% python3 -q
>>> import numpy as np
>>> import numpy.linalg as la
>>> np.set_printoptions(precision=3, suppress=True, linewidth=100)
>>> tidy = lambda a: np.round(a, 3) + 0
>>> data = np.load("m.npy")
>>> data
array([[10,  8, 11, 10, 11,  9,  7,  8,  9],
       [ 3,  1,  4,  3,  4,  2,  0,  1,  2],
       [ 5,  3,  6,  5,  6,  4,  2,  3,  4],
       [ 3,  1,  4,  3,  4,  2,  0,  1,  2],
       [ 7,  5,  8,  7,  8,  6,  4,  5,  6],
       [11,  9, 12, 11, 12, 10,  8,  9, 10],
       [ 8,  6,  9,  8,  9,  7,  5,  6,  7]])
>>> C2 = data.T @ data
>>> tidy(la.eigvalsh(C2)[::-1])
array([2860.958,   21.042,    0.   ,    0.   ,    0.   ,    0.   ,    0.   ,    0.   ,    0.   ])
>>> C2
array([[377, 283, 424, 377, 424, 330, 236, 283, 330],
       [283, 217, 316, 283, 316, 250, 184, 217, 250],
       [424, 316, 478, 424, 478, 370, 262, 316, 370],
       [377, 283, 424, 377, 424, 330, 236, 283, 330],
       [424, 316, 478, 424, 478, 370, 262, 316, 370],
       [330, 250, 370, 330, 370, 290, 210, 250, 290],
       [236, 184, 262, 236, 262, 210, 158, 184, 210],
       [283, 217, 316, 283, 316, 250, 184, 217, 250],
       [330, 250, 370, 330, 370, 290, 210, 250, 290]])
>>> np.trace(C2), (data ** 2).sum()
(np.int64(2882), np.int64(2882))
>>> tidy(la.norm(data, 2) / la.norm(data))
np.float64(0.996)
>>> np.abs(data).max()
np.int64(12)
>>> la.rank(data)
Traceback (most recent call last):
  File "<python-input-12>", line 1, in <module>
    la.rank(data)
    ^^^^^^^
AttributeError: module 'numpy.linalg' has no attribute 'rank'
>>> tidy(la.svd(data, compute_uv=False))
array([53.488,  4.587,  0.   ,  0.   ,  0.   ,  0.   ,  0.   ])
>>> m1 = np.load("mat.npy")
>>> m1
array([[-1.,  1.,  0.,  0.,  0.,  0.,  0.,  0.,  0.,  0.,  0.,  0.],
       [ 0., -1.,  1.,  0.,  0.,  0.,  0.,  0.,  0.,  0.,  0.,  0.],
       [ 0.,  0., -1.,  1.,  0.,  0.,  0.,  0.,  0.,  0.,  0.,  0.],
       [ 0.,  0.,  0., -1.,  1.,  0.,  0.,  0.,  0.,  0.,  0.,  0.],
       [ 0.,  0.,  0.,  0., -1.,  1.,  0.,  0.,  0.,  0.,  0.,  0.],
       [ 0.,  0.,  0.,  0.,  0., -1.,  1.,  0.,  0.,  0.,  0.,  0.],
       [ 0.,  0.,  0.,  0.,  0.,  0., -1.,  1.,  0.,  0.,  0.,  0.],
       [ 0.,  0.,  0.,  0.,  0.,  0.,  0., -1.,  1.,  0.,  0.,  0.],
       [ 0.,  0.,  0.,  0.,  0.,  0.,  0.,  0., -1.,  1.,  0.,  0.],
       [ 0.,  0.,  0.,  0.,  0.,  0.,  0.,  0.,  0., -1.,  1.,  0.],
       [ 0.,  0.,  0.,  0.,  0.,  0.,  0.,  0.,  0.,  0., -1.,  1.],
       [ 0.,  0.,  0.,  0.,  0.,  0.,  0.,  0.,  0.,  0.,  0., -1.]])
>>> rng = np.random.default_rng(261)
>>> lab = rng.permutation(12)
>>> lab
array([10,  0,  4,  6,  9,  7,  3,  1, 11,  2,  8,  5])
>>> other = m1[lab][:, lab]
>>> np.diag(other)
array([-1., -1., -1., -1., -1., -1., -1., -1., -1., -1., -1., -1.])
>>> tidy(np.sort(np.abs(la.eigvals(other))))
array([1., 1., 1., 1., 1., 1., 1., 1., 1., 1., 1., 1.])
>>> other
array([[-1.,  0.,  0.,  0.,  0.,  0.,  0.,  0.,  1.,  0.,  0.,  0.],
       [ 0., -1.,  0.,  0.,  0.,  0.,  0.,  1.,  0.,  0.,  0.,  0.],
       [ 0.,  0., -1.,  0.,  0.,  0.,  0.,  0.,  0.,  0.,  0.,  1.],
       [ 0.,  0.,  0., -1.,  0.,  1.,  0.,  0.,  0.,  0.,  0.,  0.],
       [ 1.,  0.,  0.,  0., -1.,  0.,  0.,  0.,  0.,  0.,  0.,  0.],
       [ 0.,  0.,  0.,  0.,  0., -1.,  0.,  0.,  0.,  0.,  1.,  0.],
       [ 0.,  0.,  1.,  0.,  0.,  0., -1.,  0.,  0.,  0.,  0.,  0.],
       [ 0.,  0.,  0.,  0.,  0.,  0.,  0., -1.,  0.,  1.,  0.,  0.],
       [ 0.,  0.,  0.,  0.,  0.,  0.,  0.,  0., -1.,  0.,  0.,  0.],
       [ 0.,  0.,  0.,  0.,  0.,  0.,  1.,  0.,  0., -1.,  0.,  0.],
       [ 0.,  0.,  0.,  0.,  1.,  0.,  0.,  0.,  0.,  0., -1.,  0.],
       [ 0.,  0.,  0.,  1.,  0.,  0.,  0.,  0.,  0.,  0.,  0., -1.]])
>>> np.allclose(other, m1)
False
>>> (other - other.T) / 2
array([[ 0. ,  0. ,  0. ,  0. , -0.5,  0. ,  0. ,  0. ,  0.5,  0. ,  0. ,  0. ],
       [ 0. ,  0. ,  0. ,  0. ,  0. ,  0. ,  0. ,  0.5,  0. ,  0. ,  0. ,  0. ],
       [ 0. ,  0. ,  0. ,  0. ,  0. ,  0. , -0.5,  0. ,  0. ,  0. ,  0. ,  0.5],
       [ 0. ,  0. ,  0. ,  0. ,  0. ,  0.5,  0. ,  0. ,  0. ,  0. ,  0. , -0.5],
       [ 0.5,  0. ,  0. ,  0. ,  0. ,  0. ,  0. ,  0. ,  0. ,  0. , -0.5,  0. ],
       [ 0. ,  0. ,  0. , -0.5,  0. ,  0. ,  0. ,  0. ,  0. ,  0. ,  0.5,  0. ],
       [ 0. ,  0. ,  0.5,  0. ,  0. ,  0. ,  0. ,  0. ,  0. , -0.5,  0. ,  0. ],
       [ 0. , -0.5,  0. ,  0. ,  0. ,  0. ,  0. ,  0. ,  0. ,  0.5,  0. ,  0. ],
       [-0.5,  0. ,  0. ,  0. ,  0. ,  0. ,  0. ,  0. ,  0. ,  0. ,  0. ,  0. ],
       [ 0. ,  0. ,  0. ,  0. ,  0. ,  0. ,  0.5, -0.5,  0. ,  0. ,  0. ,  0. ],
       [ 0. ,  0. ,  0. ,  0. ,  0.5, -0.5,  0. ,  0. ,  0. ,  0. ,  0. ,  0. ],
       [ 0. ,  0. , -0.5,  0.5,  0. ,  0. ,  0. ,  0. ,  0. ,  0. ,  0. ,  0. ]])
>>> tidy(la.matrix_power(other, 4))
array([[ 1.,  0.,  0.,  0.,  0.,  0.,  0.,  0., -4.,  0.,  0.,  0.],
       [ 0.,  1.,  1.,  0.,  0.,  0., -4., -4.,  0.,  6.,  0.,  0.],
       [ 0.,  0.,  1.,  6.,  0., -4.,  0.,  0.,  0.,  0.,  1., -4.],
       [ 1.,  0.,  0.,  1., -4., -4.,  0.,  0.,  0.,  0.,  6.,  0.],
       [-4.,  0.,  0.,  0.,  1.,  0.,  0.,  0.,  6.,  0.,  0.,  0.],
       [-4.,  0.,  0.,  0.,  6.,  1.,  0.,  0.,  1.,  0., -4.,  0.],
       [ 0.,  0., -4., -4.,  0.,  1.,  1.,  0.,  0.,  0.,  0.,  6.],
       [ 0.,  0., -4.,  0.,  0.,  0.,  6.,  1.,  0., -4.,  0.,  1.],
       [ 0.,  0.,  0.,  0.,  0.,  0.,  0.,  0.,  1.,  0.,  0.,  0.],
       [ 0.,  0.,  6.,  1.,  0.,  0., -4.,  0.,  0.,  1.,  0., -4.],
       [ 6.,  0.,  0.,  0., -4.,  0.,  0.,  0., -4.,  0.,  1.,  0.],
       [ 0.,  0.,  0., -4.,  1.,  6.,  0.,  0.,  0.,  0., -4.,  1.]])
>>> tidy(np.abs(la.eigvals(other)).max())
np.float64(1.0)
>>> tidy(np.sort(np.abs(la.eigvals(other))))
array([1., 1., 1., 1., 1., 1., 1., 1., 1., 1., 1., 1.])
>>> np.trace(other)
np.float64(-12.0)
